$ ipython --no-banner

In [1]: import numpy as np

In [2]: np.set_printoptions(precision=1, suppress=True, linewidth=200, sign=" ")

In [3]: tidy = lambda a: np.round(a, 1) + 0

In [4]: W0 = np.load("m.npy")

In [5]: W0
Out[5]: 
array([[-0.5,  0.2,  0.3,  0.2],
       [ 0. ,  0.7,  0.5, -0.2],
       [ 1.4,  0.3,  0.8,  2.6],
       [ 0.3,  0.8,  0.5, -0.4],
       [ 1.1, -0.5,  0. ,  0. ],
       [-0.6, -0.3,  0.5,  1.2],
       [ 1.1, -0.7,  0.4, -0.8],
       [-0.2,  0.2, -0.4,  0.1],
       [ 1.5,  0.5, -1.1,  0.6],
       [ 1.8, -0.1, -2.7, -0.4],
       [-0.6,  0.2, -0.3,  0.3],
       [-0.7, -0.6,  1.1, -2.9],
       [-0.7, -0.9, -1. ,  0.9],
       [-0.8,  1.7,  0.3,  0.7],
       [-0.4, -0.4,  1.2,  0.4],
       [ 1.2, -0.3, -0.3, -0.2],
       [-0.1,  0.6, -2.3, -0.9],
       [ 1.6,  2. , -0.3,  1.3],
       [ 1.2, -3.9,  0.9,  0.9],
       [ 0.2,  1.4, -0.2,  0.4],
       [ 0.6,  1.3,  0. ,  1.8],
       [ 1. , -1.4, -1. ,  1. ],
       [ 0.4, -0.6,  1.7, -0.7],
       [-0.6,  0. , -0.3,  1.6],
       [ 0.9,  1. ,  0.4, -3.3],
       [ 1. ,  0.6,  0.9, -0.6],
       [ 0. , -0.9,  0.5,  2.4]])

In [6]: f, g = W0[17], W0[15]

In [7]: tidy(f @ f)
Out[7]: np.float64(8.3)

In [8]: tidy(f @ g)
Out[8]: np.float64(1.2)

In [9]: pr = (f @ g) / (f @ f) * f

In [10]: np.linalg.matrix_rank(np.outer(f, g))
Out[10]: np.int64(1)

In [11]: mat = np.array([[0, 2, 2, 0, 1],
    ...:     [0, 0, 1, 1, 1],
    ...:     [0, 0, 0, 1, 0],
    ...:     [0, 0, 0, 0, 0],
    ...:     [0, 0, 0, 0, 0]])

In [12]: tidy(np.linalg.norm(W0, 1)), tidy(np.linalg.norm(W0, np.inf))
Out[12]: (np.float64(26.8), np.float64(6.9))

In [13]: tidy(np.linalg.norm(W0, "nuc"))
Out[13]: np.float64(22.4)

In [14]: tidy(W0[25] @ W0[5])
Out[14]: np.float64(-1.0)

In [15]: np.linalg.norm(W0, axis=1).argmax()
Out[15]: np.int64(18)
